In [1]: import numpy as np

In [2]: import numpy.linalg as la

In [3]: np.set_printoptions(precision=1, suppress=True, linewidth=200)

In [4]: def tidy(a):
   ...:     return np.round(a, 1) + 0
   ...: 

In [5]: data = np.load("layer0.npy")

In [6]: print(data)
[[0 0 4 5 1 0 8 7]
 [0 1 0 0 0 1 0 0]
 [0 0 9 0 1 0 2 3]
 [5 0 4 9 7 0 6 5]
 [8 0 7 5 6 0 3 6]
 [0 8 0 0 0 6 0 0]
 [3 0 5 4 1 0 0 4]
 [8 0 5 1 7 0 0 1]]

In [7]: (la.matrix_power((data != 0) + (data.T != 0) + np.eye(8), 8) > 0).astype(int)
Out[7]: 
array([[1, 0, 1, 1, 1, 0, 1, 1],
       [0, 1, 0, 0, 0, 1, 0, 0],
       [1, 0, 1, 1, 1, 0, 1, 1],
       [1, 0, 1, 1, 1, 0, 1, 1],
       [1, 0, 1, 1, 1, 0, 1, 1],
       [0, 1, 0, 0, 0, 1, 0, 0],
       [1, 0, 1, 1, 1, 0, 1, 1],
       [1, 0, 1, 1, 1, 0, 1, 1]])

In [8]: (data != 0).astype(int)
Out[8]: 
array([[0, 0, 1, 1, 1, 0, 1, 1],
       [0, 1, 0, 0, 0, 1, 0, 0],
       [0, 0, 1, 0, 1, 0, 1, 1],
       [1, 0, 1, 1, 1, 0, 1, 1],
       [1, 0, 1, 1, 1, 0, 1, 1],
       [0, 1, 0, 0, 0, 1, 0, 0],
       [1, 0, 1, 1, 1, 0, 0, 1],
       [1, 0, 1, 1, 1, 0, 0, 1]])

In [9]: x = np.array([0, 1, 2, 3, 3, 2, 0, 3])

In [10]: rhs = data @ x

In [11]: rhs
Out[11]: array([47,  3, 30, 71, 65, 20, 37, 37])

In [12]: tidy(la.solve(data, rhs + data[:, 1]))
Out[12]: array([0., 2., 2., 3., 3., 2., 0., 3.])

In [13]: print(tidy(la.solve(data.T, data[1])))
[0. 1. 0. 0. 0. 0. 0. 0.]

In [14]: tidy(la.solve(data, 5 * rhs))
Out[14]: array([ 0.,  5., 10., 15., 15., 10.,  0., 15.])

In [15]: U, s, vt = la.svd(data)

In [16]: print(tidy(s))
[26.5 10.8 10.1  8.3  3.8  2.6  0.2  0.1]

In [17]: print(np.argmax(s[:-1] / (s[1:] + 1e-6)) + 1)
6

In [18]: B = U[:, :6] @ np.diag(s[:6]) @ vt[:6]

In [19]: tidy(la.norm(data - B, 2)), tidy(s[6])
Out[19]: (np.float64(0.2), np.float64(0.2))

In [20]: tidy(np.abs(data - B).max())
Out[20]: np.float64(0.2)

In [21]: tidy(B)
Out[21]: 
array([[0. , 0. , 4. , 5. , 1. , 0. , 8. , 7. ],
       [0. , 1.1, 0. , 0. , 0. , 0.8, 0. , 0. ],
       [0. , 0. , 9. , 0. , 1. , 0. , 2. , 3. ],
       [5. , 0. , 4. , 9. , 7. , 0. , 6. , 5. ],
       [8. , 0. , 7. , 5. , 6. , 0. , 3. , 6. ],
       [0. , 8. , 0. , 0. , 0. , 6. , 0. , 0. ],
       [3. , 0. , 5. , 4. , 1. , 0. , 0. , 4. ],
       [8. , 0. , 5. , 1. , 7. , 0. , 0. , 1. ]])

In [22]: tidy(la.norm(data - B) / la.norm(data))
Out[22]: np.float64(0.0)

In [23]: la.matrix_rank(data, rtol=0.05)
Out[23]: np.int64(6)

In [24]: [round(float(x), 1) for x in la.svd(data, compute_uv=False)[:3]]
Out[24]: [26.5, 10.8, 10.1]

In [25]: la.matrix_rank(data, rtol=0.1)
Out[25]: np.int64(5)

In [26]: round(np.log10(la.cond(data)))
Out[26]: 2

In [27]: print(np.argsort(-la.norm(data, axis=0).round(6), kind="stable")[:3])
[2 0 3]

In [28]: la.cond(data) > 100
Out[28]: np.True_

In [29]: print(tidy(np.abs(la.svd(data)[2][-1])))
[0.4 0.  0.2 0.2 0.5 0.  0.4 0.6]

In [30]: B = np.array([[0, -3, 2, -1, -2, 4, 5, 1],
    ...:     [5, 1, 0, -4, -3, 3, 1, -5],
    ...:     [5, 1, 5, 2, -5, 1, 5, -3],
    ...:     [-1, -3, 0, 0, -5, -4, -2, 4],
    ...:     [3, 5, 4, -1, -2, 1, 0, -5],
    ...:     [-3, -4, -4, -5, 2, 2, 4, 5],
    ...:     [5, 4, 2, -4, 3, -1, 0, -1],
    ...:     [-5, -3, 1, -5, 4, 0, 2, 3]])

In [31]: E = B - B.T

In [32]: print(E)
[[ 0 -8 -3  0 -5  7  0  6]
 [ 8  0 -1 -1 -8  7 -3 -2]
 [ 3  1  0  2 -9  5  3 -4]
 [ 0  1 -2  0 -4  1  2  9]
 [ 5  8  9  4  0 -1 -3 -9]
 [-7 -7 -5 -1  1  0  5  5]
 [ 0  3 -3 -2  3 -5  0 -3]
 [-6  2  4 -9  9 -5  3  0]]

In [33]: rng = np.random.default_rng(153650)

In [34]: z = rng.permutation(8)

In [35]: z
Out[35]: array([1, 0, 4, 2, 3, 6, 7, 5])

In [36]: B = E[z][:, z]

In [37]: B
Out[37]: 
array([[ 0,  8, -8, -1, -1, -3, -2,  7],
       [-8,  0, -5, -3,  0,  0,  6,  7],
       [ 8,  5,  0,  9,  4, -3, -9, -1],
       [ 1,  3, -9,  0,  2,  3, -4,  5],
       [ 1,  0, -4, -2,  0,  2,  9,  1],
       [ 3,  0,  3, -3, -2,  0, -3, -5],
       [ 2, -6,  9,  4, -9,  3,  0, -5],
       [-7, -7,  1, -5, -1,  5,  5,  0]])

In [38]: tidy(np.sort(np.abs(la.eigvals(B))))
Out[38]: array([ 0.2,  0.2,  7.2,  7.2,  8.1,  8.1, 24.1, 24.1])

In [39]: np.diag(B)
Out[39]: array([0, 0, 0, 0, 0, 0, 0, 0])

In [40]: W1 = np.array([[-2, -2, 1, 2],
    ...:     [4, 0, -4, 3],
    ...:     [-5, 0, -2, -1],
    ...:     [-5, 5, 4, -2],
    ...:     [-1, -4, -4, 2],
    ...:     [3, 3, 1, -2],
    ...:     [2, -3, 1, 1],
    ...:     [-3, 2, -1, -3]])

In [41]: c = np.array([3, 0, 3, 2])

In [42]: act = np.maximum(E @ W1 + c, 0)

In [43]: tidy((act > 0).mean(axis=0))
Out[43]: array([0.8, 0.5, 0.6, 0.4])

In [44]: act
Out[44]: 
array([[ 0, 53, 62,  0],
       [26, 37, 47,  0],
       [33, 38, 58,  0],
       [ 1, 31, 13,  0],
       [ 0,  0,  0, 45],
       [13,  0, 26,  0],
       [31,  0,  0, 43],
       [30,  0,  0, 41]])

In [45]: (act > 0).astype(int)
Out[45]: 
array([[0, 1, 1, 0],
       [1, 1, 1, 0],
       [1, 1, 1, 0],
       [1, 1, 1, 0],
       [0, 0, 0, 1],
       [1, 0, 1, 0],
       [1, 0, 0, 1],
       [1, 0, 0, 1]])

In [46]: print(la.matrix_rank(act))
4

In [47]: cent = np.array([[0, 2], [-1, 2], [2, 2], [0, -1]])

In [48]: (act @ cent).round(6).argmax(axis=1)
Out[48]: array([1, 1, 1, 1, 0, 1, 1, 1])

In [49]: act @ cent
Out[49]: 
array([[ 71, 230],
       [ 57, 220],
       [ 78, 258],
       [ -5,  90],
       [  0, -45],
       [ 52,  78],
       [  0,  19],
       [  0,  19]])

In [50]: W1 @ cent
Out[50]: 
array([[  4,  -8],
       [ -8,  -3],
       [ -4, -13],
       [  3,  10],
       [ -4, -20],
       [ -1,  16],
       [  5,  -1],
       [ -4,  -1]])

In [51]: hat = act @ la.solve(act.T @ act, act.T)

In [52]: print(np.allclose(hat @ hat, hat))
True

In [53]: tidy(la.eigvalsh(hat))
Out[53]: array([0., 0., 0., 0., 1., 1., 1., 1.])

In [54]: tidy(hat)
Out[54]: 
array([[ 0.7,  0.1,  0.2,  0.2,  0.3,  0.1, -0.2, -0.2],
       [ 0.1,  0.3,  0.3,  0.1, -0.2,  0. ,  0.1,  0.1],
       [ 0.2,  0.3,  0.5,  0. , -0.2,  0.2,  0.1,  0.1],
       [ 0.2,  0.1,  0. ,  0.5, -0.1, -0.4,  0. ,  0. ],
       [ 0.3, -0.2, -0.2, -0.1,  0.7,  0.1,  0.2,  0.2],
       [ 0.1,  0. ,  0.2, -0.4,  0.1,  0.5,  0. ,  0. ],
       [-0.2,  0.1,  0.1,  0. ,  0.2,  0. ,  0.4,  0.4],
       [-0.2,  0.1,  0.1,  0. ,  0.2,  0. ,  0.4,  0.4]])

In [55]: tidy(hat @ act[:, 2])
Out[55]: array([62., 47., 58., 13.,  0., 26.,  0.,  0.])

In [56]: tidy(np.diag(hat))
Out[56]: array([0.7, 0.3, 0.5, 0.5, 0.7, 0.5, 0.4, 0.4])

In [57]: la.cond(hat) > 100
Out[57]: np.True_

In [58]: np.argsort(-la.norm(hat, axis=0).round(6), kind="stable")[:3]
Out[58]: array([4, 0, 3])

In [59]: tidy(la.norm(hat, 2) / la.norm(hat))
Out[59]: np.float64(0.5)

In [60]: [round(float(x), 1) for x in la.svd(hat, compute_uv=False)[:3]]
Out[60]: [1.0, 1.0, 1.0]

In [61]: U, s, vt = la.svd(E)

In [62]: np.argmax(s[:-1] / (s[1:] + 1e-6)) + 1
Out[62]: np.int64(6)

In [63]: B = U[:, :6] @ np.diag(s[:6]) @ vt[:6]

In [64]: tidy(np.abs(E - B).max())
Out[64]: np.float64(0.1)

In [65]: print(la.matrix_rank(B))
6

In [66]: print(tidy(la.norm(E - B, 2)), tidy(s[6]))
0.2 0.2

In [67]: mat = np.loadtxt("w.csv", delimiter=",")

In [68]: tidy(mat)
Out[68]: 
array([[-2.6,  0. ,  0.5,  0.5,  0.3],
       [ 0. , -3. , -0.4, -0.5,  0.4],
       [ 0.5, -0.4, -3. , -0.1, -0.2],
       [ 0.5, -0.5, -0.1, -3.1, -0.7],
       [ 0.3,  0.4, -0.2, -0.7, -0.3]])

In [69]: ev, vecs = la.eigh(mat)

In [70]: tidy(vecs.T @ vecs)
Out[70]: 
array([[1., 0., 0., 0., 0.],
       [0., 1., 0., 0., 0.],
       [0., 0., 1., 0., 0.],
       [0., 0., 0., 1., 0.],
       [0., 0., 0., 0., 1.]])

In [71]: (ev > 1e-8).sum(), (ev < -1e-8).sum()
Out[71]: (np.int64(0), np.int64(4))

In [72]: print(tidy(la.svd(mat, compute_uv=False)))
[4. 3. 3. 2. 0.]

In [73]: tidy(ev.sum()), np.trace(mat)
Out[73]: (np.float64(-12.0), np.float64(-12.0))

In [74]: tidy(la.eigvalsh(mat + 3 * np.eye(5)))
Out[74]: array([-1.,  0.,  0.,  1.,  3.])

In [75]: tidy(np.abs(vecs[:, -1]))
Out[75]: array([0.1, 0.2, 0.1, 0.2, 1. ])

In [76]: tidy(ev)
Out[76]: array([-4., -3., -3., -2.,  0.])

In [77]: arr = np.maximum(np.array([[4, 0, 1],
    ...:     [0, 2, 0],
    ...:     [4, 3, 1],
    ...:     [0, 0, 5],
    ...:     [4, 2, 3],
    ...:     [3, 3, 3],
    ...:     [1, 2, 0],
    ...:     [0, 3, 3],
    ...:     [3, 4, 5],
    ...:     [4, 0, 4],
    ...:     [0, 4, 5],
    ...:     [3, 2, 1]]) @ np.array([[-5, -3, 3, 3, 3], [3, 0, -3, -1, -3], [-5, -1, -2, -5, 3]]) + np.array([2, 0, -3, 3, 2]), 0)

In [78]: arr
Out[78]: 
array([[ 0,  0,  7, 10, 17],
       [ 8,  0,  0,  1,  0],
       [ 0,  0,  0,  7,  8],
       [ 0,  0,  0,  0, 17],
       [ 0,  0,  0,  0, 17],
       [ 0,  0,  0,  0, 11],
       [ 3,  0,  0,  4,  0],
       [ 0,  0,  0,  0,  2],
       [ 0,  0,  0,  0, 14],
       [ 0,  0,  1,  0, 26],
       [ 0,  0,  0,  0,  5],
       [ 0,  0,  0,  5,  8]])

In [79]: B = E / la.norm(E, axis=1, keepdims=True)

In [80]: gram = B @ B.T

In [81]: (gram - 2 * np.eye(8)).round(6).argmax(axis=1)
Out[81]: array([3, 2, 1, 0, 2, 0, 7, 6])

In [82]: print(tidy(la.norm(B, axis=1)))
[1. 1. 1. 1. 1. 1. 1. 1.]

In [83]: tidy(gram)
Out[83]: 
array([[ 1. ,  0.4,  0.3,  0.6, -0.7,  0.5, -0.8, -0.5],
       [ 0.4,  1. ,  0.8,  0.1,  0.2, -0.5, -0.4, -0.7],
       [ 0.3,  0.8,  1. ,  0.1,  0.3, -0.3, -0.4, -0.7],
       [ 0.6,  0.1,  0.1,  1. , -0.6,  0.4, -0.4, -0.2],
       [-0.7,  0.2,  0.3, -0.6,  1. , -0.9,  0.2, -0.1],
       [ 0.5, -0.5, -0.3,  0.4, -0.9,  1. , -0.2,  0.2],
       [-0.8, -0.4, -0.4, -0.4,  0.2, -0.2,  1. ,  0.5],
       [-0.5, -0.7, -0.7, -0.2, -0.1,  0.2,  0.5,  1. ]])

In [84]: (np.abs(gram) > 0.9).astype(int)
Out[84]: 
array([[1, 0, 0, 0, 0, 0, 0, 0],
       [0, 1, 0, 0, 0, 0, 0, 0],
       [0, 0, 1, 0, 0, 0, 0, 0],
       [0, 0, 0, 1, 0, 0, 0, 0],
       [0, 0, 0, 0, 1, 1, 0, 0],
       [0, 0, 0, 0, 1, 1, 0, 0],
       [0, 0, 0, 0, 0, 0, 1, 0],
       [0, 0, 0, 0, 0, 0, 0, 1]])

In [85]: print(tidy(np.degrees(np.arccos(np.clip(gram[0, 6], -1, 1)))))
139.6

In [86]: tidy(la.norm(arr, "nuc"))
Out[86]: np.float64(71.5)

In [87]: arr[8] @ arr[7]
Out[87]: np.int64(28)

In [88]: print(tidy(la.norm(arr, 1)), tidy(la.norm(arr, np.inf)))
125.0 34.0

In [89]: tidy(la.norm(arr, 2))
Out[89]: np.float64(45.5)

In [90]: la.norm(arr, axis=1).argmax()
Out[90]: np.int64(9)

In [91]: tidy(la.norm(arr[8], 1)), tidy(la.norm(arr[8], np.inf))
Out[91]: (np.float64(14.0), np.float64(14.0))

In [92]: tidy(la.norm(arr[8] - arr[7]))
Out[92]: np.float64(12.0)

In [93]: W0 = np.load("block6.npy")

In [94]: W0
Out[94]: 
array([[ -3,  -3,  -3,  -3],
       [ -3,  -6,  -6,  -6],
       [ -3,  -6,  -9,  -9],
       [ -3,  -6,  -9, -12]])

In [95]: x = np.array([1, 2, 0, 2])

In [96]: rhs = W0 @ x

In [97]: print(rhs)
[-15 -27 -33 -39]

In [98]: tidy(la.solve(W0, rhs + W0[:, 0]))
Out[98]: array([2., 2., 0., 2.])

In [99]: B = W0 + rng.integers(-2, 3, (4, 1)) @ rng.integers(-2, 3, (1, 4))

In [100]: B
Out[100]: 
array([[ -5,   1,  -5,  -3],
       [ -2,  -8,  -5,  -6],
       [ -5,  -2, -11,  -9],
       [ -1, -10,  -7, -12]])

In [101]: tidy(la.svd(B - W0, compute_uv=False))
Out[101]: array([8.8, 0. , 0. , 0. ])

In [102]: la.matrix_rank(B - W0, tol=1e-8)
Out[102]: np.int64(1)

In [103]: np.abs(B - W0).sum(axis=1)
Out[103]: array([8, 4, 8, 8])

In [104]: x = np.array([-3, 4, -2, -5])

In [105]: rhs = B @ x

In [106]: rhs
Out[106]: array([44, 14, 74, 37])

In [107]: tidy(la.solve(B, rhs + B[:, 2]))
Out[107]: array([-3.,  4., -1., -5.])

In [108]: tidy(la.solve(B, B[:, 3]))
Out[108]: array([0., 0., 0., 1.])

In [109]: print(tidy(la.solve(B, -1 * rhs)))
[ 3. -4.  2.  5.]

In [110]: feats = np.load("a.npy")

In [111]: feats
Out[111]: 
array([[1, 2, 0, 0],
       [3, 2, 0, 0],
       [0, 0, 1, 2],
       [0, 0, 3, 2]])

In [112]: q = feats.astype(float).copy()

In [113]: for j in range(4):
     ...:     q[:, j] -= q[:, :j] @ (q[:, :j].T @ q[:, j])
     ...:     q[:, j] /= la.norm(q[:, j])
     ...: 

In [114]: print(tidy(q.T @ q))
[[1. 0. 0. 0.]
 [0. 1. 0. 0.]
 [0. 0. 1. 0.]
 [0. 0. 0. 1.]]

In [115]: tidy(q.T @ feats)
Out[115]: 
array([[3.2, 2.5, 0. , 0. ],
       [0. , 1.3, 0. , 0. ],
       [0. , 0. , 3.2, 2.5],
       [0. , 0. , 0. , 1.3]])

In [116]: A = np.loadtxt("data.csv", delimiter=",")

In [117]: A
Out[117]: 
array([[5., 1., 0., 0., 0., 0., 0., 0., 0., 0., 0., 0.],
       [0., 5., 1., 0., 0., 0., 0., 0., 0., 0., 0., 0.],
       [0., 0., 5., 1., 0., 0., 0., 0., 0., 0., 0., 0.],
       [0., 0., 0., 5., 1., 0., 0., 0., 0., 0., 0., 0.],
       [0., 0., 0., 0., 5., 1., 0., 0., 0., 0., 0., 0.],
       [0., 0., 0., 0., 0., 5., 1., 0., 0., 0., 0., 0.],
       [0., 0., 0., 0., 0., 0., 5., 1., 0., 0., 0., 0.],
       [0., 0., 0., 0., 0., 0., 0., 5., 1., 0., 0., 0.],
       [0., 0., 0., 0., 0., 0., 0., 0., 5., 1., 0., 0.],
       [0., 0., 0., 0., 0., 0., 0., 0., 0., 5., 1., 0.],
       [0., 0., 0., 0., 0., 0., 0., 0., 0., 0., 5., 1.],
       [0., 0., 0., 0., 0., 0., 0., 0., 0., 0., 0., 5.]])

In [118]: B = la.inv(A)

In [119]: tidy(la.inv(B))
Out[119]: 
array([[5., 1., 0., 0., 0., 0., 0., 0., 0., 0., 0., 0.],
       [0., 5., 1., 0., 0., 0., 0., 0., 0., 0., 0., 0.],
       [0., 0., 5., 1., 0., 0., 0., 0., 0., 0., 0., 0.],
       [0., 0., 0., 5., 1., 0., 0., 0., 0., 0., 0., 0.],
       [0., 0., 0., 0., 5., 1., 0., 0., 0., 0., 0., 0.],
       [0., 0., 0., 0., 0., 5., 1., 0., 0., 0., 0., 0.],
       [0., 0., 0., 0., 0., 0., 5., 1., 0., 0., 0., 0.],
       [0., 0., 0., 0., 0., 0., 0., 5., 1., 0., 0., 0.],
       [0., 0., 0., 0., 0., 0., 0., 0., 5., 1., 0., 0.],
       [0., 0., 0., 0., 0., 0., 0., 0., 0., 5., 1., 0.],
       [0., 0., 0., 0., 0., 0., 0., 0., 0., 0., 5., 1.],
       [0., 0., 0., 0., 0., 0., 0., 0., 0., 0., 0., 5.]])
